In [1]: import numpy as np

In [2]: import numpy.linalg as la

In [3]: np.set_printoptions(precision=1, suppress=True, linewidth=160, legacy="1.25")

In [4]: rd = lambda a: np.round(a, 1) + 0

In [5]: K = np.abs(np.array([[0, 0, 2], [1, 0, 1], [2, 0, 0]])) + np.eye(3)

In [6]: K = K / K.sum(axis=1, keepdims=True)

In [7]: rd(K)
Out[7]: 
array([[0.3, 0. , 0.7],
       [0.3, 0.3, 0.3],
       [0.7, 0. , 0.3]])

In [8]: O, r_ = la.qr(K)

In [9]: np.allclose(r_.T @ r_, K.T @ K)
Out[9]: True

In [10]: rd(np.abs(np.diag(r_)))
Out[10]: array([0.8, 0.3, 0.4])

In [11]: rd(O.T @ O)
Out[11]: 
array([[1., 0., 0.],
       [0., 1., 0.],
       [0., 0., 1.]])

In [12]: O.shape, r_.shape
Out[12]: ((3, 3), (3, 3))

In [13]: print(rd(O))
[[-0.4  0.2 -0.9]
 [-0.4 -0.9  0. ]
 [-0.8  0.4  0.4]]

In [14]: rd(np.trace(O @ O.T))
Out[14]: 3.0

In [15]: print(rd(la.eigvals(K)))
[ 0.3  1.  -0.3]

In [16]: rd(la.det(K.T))
Out[16]: -0.1

In [17]: rd(la.eigvals(K).sum().real)
Out[17]: 1.0

In [18]: rd(np.kron(np.eye(2, dtype=int), K))
Out[18]: 
array([[0.3, 0. , 0.7, 0. , 0. , 0. ],
       [0.3, 0.3, 0.3, 0. , 0. , 0. ],
       [0.7, 0. , 0.3, 0. , 0. , 0. ],
       [0. , 0. , 0. , 0.3, 0. , 0.7],
       [0. , 0. , 0. , 0.3, 0.3, 0.3],
       [0. , 0. , 0. , 0.7, 0. , 0.3]])

In [19]: print(np.einsum("ii->", K))
1.0

In [20]: rd(np.einsum("ij,ji->", K, K))
Out[20]: 1.2

In [21]: rd((K + K.T) / 2)
Out[21]: 
array([[0.3, 0.2, 0.7],
       [0.2, 0.3, 0.2],
       [0.7, 0.2, 0.3]])

In [22]: rd(np.abs(la.eigvals(K)).max())
Out[22]: 1.0

In [23]: rd((K - K.T) / 2)
Out[23]: 
array([[ 0. , -0.2,  0. ],
       [ 0.2,  0. ,  0.2],
       [ 0. , -0.2,  0. ]])

In [24]: rd(la.det(K))
Out[24]: -0.1

In [25]: out = la.inv(K)

In [26]: K @ out
Out[26]: 
array([[1., 0., 0.],
       [0., 1., 0.],
       [0., 0., 1.]])

In [27]: rd(la.cond(K))
Out[27]: 3.7

In [28]: np.allclose(out, K.T)
Out[28]: False

In [29]: M = np.loadtxt("block4.csv", delimiter=",")

In [30]: print(M)
[[ 0.2  1.   0.8  5.1 -0.3  1.   0.2  0.9  0.9]
 [-0.1  0.  -0.7 -1.5 -0.3  1.3  1.3  0.5 -0.2]
 [ 0.5  1.2  0.5  1.5 -1.7  0.7  0.3  2.  -0.7]
 [-0.2 -0.5 -1.4 -0.3 -1.   0.7  2.4  0.2 -0.6]
 [-1.1 -1.1 -1.2 -0.9  0.5 -0.6 -0.5 -0.2  0.9]
 [-0.8 -1.2 -0.3  2.4  0.5 -0.6 -0.8 -1.1 -2.4]
 [-2.5  0.7  0.   1.8 -0.1 -0.8 -0.3  0.6 -0.8]
 [ 0.7  0.4  0.5  3.9 -0.5  0.2  0.3  1.4  0.2]]

In [31]: def softmax(z):
    ...:     e = np.exp(z - z.max(axis=-1, keepdims=True))
    ...:     return e / e.sum(axis=-1, keepdims=True)
    ...: 

In [32]: rd(softmax(M[6]))
Out[32]: array([0. , 0.1, 0.1, 0.4, 0.1, 0. , 0.1, 0.1, 0. ])

In [33]: rd(softmax(M[6] + 5))
Out[33]: array([0. , 0.1, 0.1, 0.4, 0.1, 0. , 0.1, 0.1, 0. ])

In [34]: rd(softmax(M).sum(axis=1))
Out[34]: array([1., 1., 1., 1., 1., 1., 1., 1.])

In [35]: rd(softmax(10 * M[6]))
Out[35]: array([0., 0., 0., 1., 0., 0., 0., 0., 0.])

In [36]: att = M @ M.T / np.sqrt(9)

In [37]: print(rd(softmax(att)[6] @ M))
[-1.4  0.5  0.1  2.6 -0.1 -0.3 -0.2  0.5 -0.6]

In [38]: softmax(att).round(6).argmax(axis=1)
Out[38]: array([0, 1, 2, 3, 4, 5, 6, 0])

In [39]: rd(softmax(att))
Out[39]: 
array([[0.9, 0. , 0. , 0. , 0. , 0. , 0. , 0.1],
       [0. , 0.5, 0.1, 0.4, 0.1, 0. , 0. , 0. ],
       [0.3, 0. , 0.4, 0. , 0. , 0. , 0. , 0.2],
       [0. , 0.2, 0. , 0.7, 0. , 0. , 0. , 0. ],
       [0. , 0.1, 0. , 0.1, 0.7, 0.1, 0.1, 0. ],
       [0. , 0. , 0. , 0. , 0. , 0.9, 0. , 0. ],
       [0.2, 0. , 0. , 0. , 0. , 0.1, 0.5, 0.1],
       [0.8, 0. , 0. , 0. , 0. , 0. , 0. , 0.2]])

In [40]: u = np.array([2, 2, 2])

In [41]: rd(np.cross(M[5, :3], M[3, :3]))
Out[41]: array([ 1.5, -1.1,  0.2])

In [42]: print(K.sum(axis=1))
[1. 1. 1.]

In [43]: rd(np.sort(np.abs(la.eigvals(K)))[::-1])
Out[43]: array([1. , 0.3, 0.3])

In [44]: rd(la.matrix_power(K, 100))
Out[44]: 
array([[0.5, 0. , 0.5],
       [0.5, 0. , 0.5],
       [0.5, 0. , 0.5]])

In [45]: p = np.eye(3)[0]

In [46]: for _ in range(5):
    ...:     p = p @ K
    ...:     print(p.round(1))
    ...: 
[0.3 0.  0.7]
[0.6 0.  0.4]
[0.5 0.  0.5]
[0.5 0.  0.5]
[0.5 0.  0.5]

In [47]: u, g = M[0], M[5]

In [48]: rd(u @ g)
Out[48]: 6.6

In [49]: p = (u @ g) / (u @ u) * u

In [50]: (g - p) @ u
Out[50]: 0.0

In [51]: rd(p)
Out[51]: array([ 0. ,  0.2,  0.2,  1.1, -0.1,  0.2,  0. ,  0.2,  0.2])

In [52]: rd(np.outer(u, g))
Out[52]: 
array([[ -0.2,  -0.2,  -0.1,   0.5,   0.1,  -0.1,  -0.2,  -0.2,  -0.5],
       [ -0.8,  -1.2,  -0.3,   2.4,   0.5,  -0.6,  -0.8,  -1.1,  -2.4],
       [ -0.6,  -1. ,  -0.2,   1.9,   0.4,  -0.5,  -0.6,  -0.9,  -1.9],
       [ -4.1,  -6.1,  -1.5,  12.2,   2.6,  -3.1,  -4.1,  -5.6, -12.2],
       [  0.2,   0.4,   0.1,  -0.7,  -0.2,   0.2,   0.2,   0.3,   0.7],
       [ -0.8,  -1.2,  -0.3,   2.4,   0.5,  -0.6,  -0.8,  -1.1,  -2.4],
       [ -0.2,  -0.2,  -0.1,   0.5,   0.1,  -0.1,  -0.2,  -0.2,  -0.5],
       [ -0.7,  -1.1,  -0.3,   2.2,   0.4,  -0.5,  -0.7,  -1. ,  -2.2],
       [ -0.7,  -1.1,  -0.3,   2.2,   0.4,  -0.5,  -0.7,  -1. ,  -2.2]])

In [53]: rd(g - p)
Out[53]: array([-0.8, -1.4, -0.5,  1.3,  0.6, -0.8, -0.8, -1.3, -2.6])

In [54]: la.matrix_rank(np.outer(u, g))
Out[54]: 1

In [55]: t = np.radians(17)

In [56]: r_ = np.eye(9)

In [57]: r_[7, 7] = r_[5, 5] = np.cos(t)

In [58]: r_[7, 5], r_[5, 7] = -np.sin(t), np.sin(t)

In [59]: rd(r_)
Out[59]: 
array([[ 1. ,  0. ,  0. ,  0. ,  0. ,  0. ,  0. ,  0. ,  0. ],
       [ 0. ,  1. ,  0. ,  0. ,  0. ,  0. ,  0. ,  0. ,  0. ],
       [ 0. ,  0. ,  1. ,  0. ,  0. ,  0. ,  0. ,  0. ,  0. ],
       [ 0. ,  0. ,  0. ,  1. ,  0. ,  0. ,  0. ,  0. ,  0. ],
       [ 0. ,  0. ,  0. ,  0. ,  1. ,  0. ,  0. ,  0. ,  0. ],
       [ 0. ,  0. ,  0. ,  0. ,  0. ,  1. ,  0. ,  0.3,  0. ],
       [ 0. ,  0. ,  0. ,  0. ,  0. ,  0. ,  1. ,  0. ,  0. ],
       [ 0. ,  0. ,  0. ,  0. ,  0. , -0.3,  0. ,  1. ,  0. ],
       [ 0. ,  0. ,  0. ,  0. ,  0. ,  0. ,  0. ,  0. ,  1. ]])

In [60]: out = M @ r_.T

In [61]: print(rd(la.det(r_)), rd(np.trace(r_)))
1.0 8.9

In [62]: np.allclose(M @ M.T, out @ out.T)
Out[62]: True

In [63]: rd(np.abs(out - M).max(axis=0))
Out[63]: array([0. , 0. , 0. , 0. , 0. , 0.6, 0. , 0.4, 0. ])

In [64]: rd(out)
Out[64]: 
array([[ 0.2,  1. ,  0.8,  5.1, -0.3,  1.2,  0.2,  0.6,  0.9],
       [-0.1,  0. , -0.7, -1.5, -0.3,  1.4,  1.3,  0.1, -0.2],
       [ 0.5,  1.2,  0.5,  1.5, -1.7,  1.3,  0.3,  1.7, -0.7],
       [-0.2, -0.5, -1.4, -0.3, -1. ,  0.7,  2.4,  0. , -0.6],
       [-1.1, -1.1, -1.2, -0.9,  0.5, -0.6, -0.5,  0. ,  0.9],
       [-0.8, -1.2, -0.3,  2.4,  0.5, -0.9, -0.8, -0.9, -2.4],
       [-2.5,  0.7,  0. ,  1.8, -0.1, -0.6, -0.3,  0.8, -0.8],
       [ 0.7,  0.4,  0.5,  3.9, -0.5,  0.6,  0.3,  1.3,  0.2]])

In [65]: mat = np.loadtxt("mat.csv", delimiter=",")

In [66]: mat
Out[66]: 
array([[ -0.5,  -0.4,  -0.9,  -0.8],
       [ -0.6,  -0.1,   2.1,  -0.9],
       [  0.3,   0.6,  -0.9,  -0.7],
       [  0. ,   1.7,  -1.2,   0.3],
       [  0.1,   1.4,  -0.3,   0.2],
       [  0.4,   1.9,   0.5,   1.1],
       [  0.4,  -0.9,  -1.8,  -1. ],
       [ -1. ,  -0.2,   0.9,   0. ],
       [ -1.6,   1. ,   0.1,   0.7],
       [ -1. ,   2.9,  -2.5,   0.9],
       [ -2.2,   1. ,  -1.5,   0.3],
       [ -1.7,   1.9,   0.4,   0.6],
       [ -0.2,   1.8,   1.2,  -0.1],
       [  0. ,   5. , -15. ,   9. ],
       [  2.7,   0.2,   0. ,  -0.5],
       [  0.3,  -0.5,  -1.2,   0.1],
       [ -0.7,  -0.1,  -0.8,  -0.4],
       [ -0.9,  -1.8,  -1.7,  -0.3],
       [  2.4,  -0.5,  -0.9,  -2.1],
       [  1.6,   0.1,  -1.1,   0.8],
       [  0.2,   0.7,   1. ,  -1.3],
       [  0.1,   0. ,  -0.6,  -1.3],
       [  0.6,  -0.2,   0.4,   1.7],
       [ -0.9,  -0.7,   1.5,  -0.1],
       [  1.7,  -1.8,  -0.2,   0.3],
       [ -0.1,   0.6,   0.7,  -0.1],
       [  0.8,  -1.1,   0.1,   0.5],
       [  1.1,  -0.3,   0.6,  -0.4],
       [ -0.4,   0.3,   0.4,   1.8],
       [ -1.4,  -3.2,   1.2,   0.8],
       [  3.1,  -0.3,  -0.4,   0.7],
       [  0.1,  -1.9,   0.4,   1.1],
       [  0. ,  -0.3,   0.6,  -0.6],
       [  0.3,  -1.1,   0. ,   0.4],
       [ -1.6,   0.6,  -1.8,   0.4],
       [  1. ,   1.4,  -0.7,   3.3]])

In [67]: W2 = mat[[1, 0]].astype(float)

In [68]: for _ in range(6):
    ...:     labels = la.norm(mat[:, None] - W2, axis=-1).argmin(axis=1)
    ...:     W2 = np.array([mat[labels == j].mean(axis=0) for j in range(2)])
    ...: 

In [69]: labels
Out[69]: array([0, 0, 0, 1, 0, 0, 0, 0, 0, 1, 1, 0, 0, 1, 0, 0, 0, 0, 0, 0, 0, 0, 0, 0, 0, 0, 0, 0, 0, 0, 0, 0, 0, 0, 1, 1])

In [70]: np.bincount(labels)
Out[70]: array([30,  6])

In [71]: rd(W2[1] - W2[0])
Out[71]: array([-0.8,  2.3, -3.8,  2.4])

In [72]: out = mat / la.norm(mat, axis=1, keepdims=True)

In [73]: cov = out @ out.T

In [74]: print((cov - 2 * np.eye(36)).round(6).argmax(axis=1))
[16 23 21  9  3  4 15 23 11  3 34  8 25  9 30  6  0  0 14 30 25  0 28  7 26 12 24 14 22 31 14 33  1 31 10 22]

In [75]: rd(cov[21])
Out[75]: 
array([ 0.8,  0. ,  0.8,  0.1,  0. , -0.5,  0.7, -0.3, -0.4,  0. ,  0.1, -0.3, -0.2, -0.1,  0.2,  0.3,  0.6,  0.3,  0.7, -0.1,  0.4,  1. , -0.9, -0.3,  0. ,
       -0.2, -0.3,  0.1, -1. , -0.4, -0.1, -0.5,  0.3, -0.3,  0.1, -0.7])

In [76]: Xc = mat - mat.mean(axis=0)

In [77]: Uu, sig, Vt = la.svd(Xc, full_matrices=False)

In [78]: rd(sig ** 2 / (sig ** 2).sum())
Out[78]: array([0.7, 0.1, 0.1, 0.1])

In [79]: np.searchsorted(np.cumsum(sig ** 2) / (sig ** 2).sum(), 0.9) + 1
Out[79]: 3

In [80]: rd(sig)
Out[80]: array([18.9,  7.6,  6.4,  5.9])

In [81]: np.abs(Uu[:, 0]).argmax()
Out[81]: 13

In [82]: (np.sign(Uu[:, 0]) == np.sign(Uu[0, 0])).astype(int)
Out[82]: array([1, 1, 1, 0, 0, 1, 1, 1, 1, 0, 0, 1, 1, 0, 1, 0, 1, 1, 1, 0, 1, 1, 1, 1, 1, 1, 1, 1, 1, 1, 1, 1, 1, 1, 0, 0])

In [83]: rd(Xc.mean(axis=0))
Out[83]: array([0., 0., 0., 0.])

In [84]: la.matrix_rank(Xc)
Out[84]: 4

In [85]: W0 = np.loadtxt("arr.csv", delimiter=",")

In [86]: W0
Out[86]: 
array([[ -1.,  -1.,  -2.,  -4.,   5.,  -3.,  -1.],
       [ -1.,  -4.,   2.,  -2.,   9.,  -7.,  -1.],
       [ -2.,  -5.,   6.,  -4.,  11.,  -4.,  -1.],
       [  3.,  -2.,  10.,  -5.,  11.,  -3.,  -1.],
       [  5.,  -6.,  11.,  -2.,  11.,   0.,  -5.],
       [  4.,  -5.,  14.,   1.,  13.,  -4.,  -8.],
       [  7.,  -4.,  16.,   2.,  17.,  -7., -11.],
       [  3.,  -4.,  14.,   6.,  12.,  -6.,  -9.],
       [  7.,  -4.,  14.,   1.,  16.,  -9.,  -4.],
       [ 11.,  -2.,  12.,   5.,  17., -10.,   0.],
       [  6.,  -2.,  11.,   1.,  22.,  -6.,  -1.],
       [  1.,  -1.,   8.,   4.,  23.,  -4.,  -1.],
       [  4.,   2.,  13.,   6.,  21.,  -2.,   1.],
       [ -1.,   3.,  12.,  11.,  24.,  -3.,   4.],
       [ -2.,   0.,   7.,  12.,  23.,  -1.,   1.],
       [  2.,  -3.,   8.,  16.,  28.,  -3.,   6.],
       [  1.,   1.,   5.,  12.,  30.,  -1.,  10.],
       [  6.,   4.,   6.,  11.,  29.,   2.,   9.],
       [ 10.,  -1.,   1.,   8.,  29.,   3.,   6.],
       [ 15.,   4.,   3.,   3.,  30.,   8.,  10.],
       [ 18.,   0.,   4.,   0.,  26.,  12.,  11.],
       [ 14.,   1.,   0.,  -4.,  22.,  14.,  14.],
       [ 17.,  -4.,   0.,   0.,  21.,  14.,  14.],
       [ 13.,  -1.,  -1.,  -5.,  22.,   9.,  10.]])

In [87]: Xc = (W0 - W0.mean(axis=0)) / W0.std(axis=0)

In [88]: np.argwhere(np.abs(Xc) > 2)
Out[88]: 
array([[ 0,  4],
       [15,  3],
       [20,  0],
       [21,  5],
       [22,  5]])

In [89]: rd(Xc.std(axis=0))
Out[89]: array([1., 1., 1., 1., 1., 1., 1.])

In [90]: b = la.lstsq(np.delete(Xc, 2, axis=1), Xc[:, 2])[0]

In [91]: rd(b)
Out[91]: array([ 0.3,  0.1,  0.2,  0.2, -0.2, -0.9])
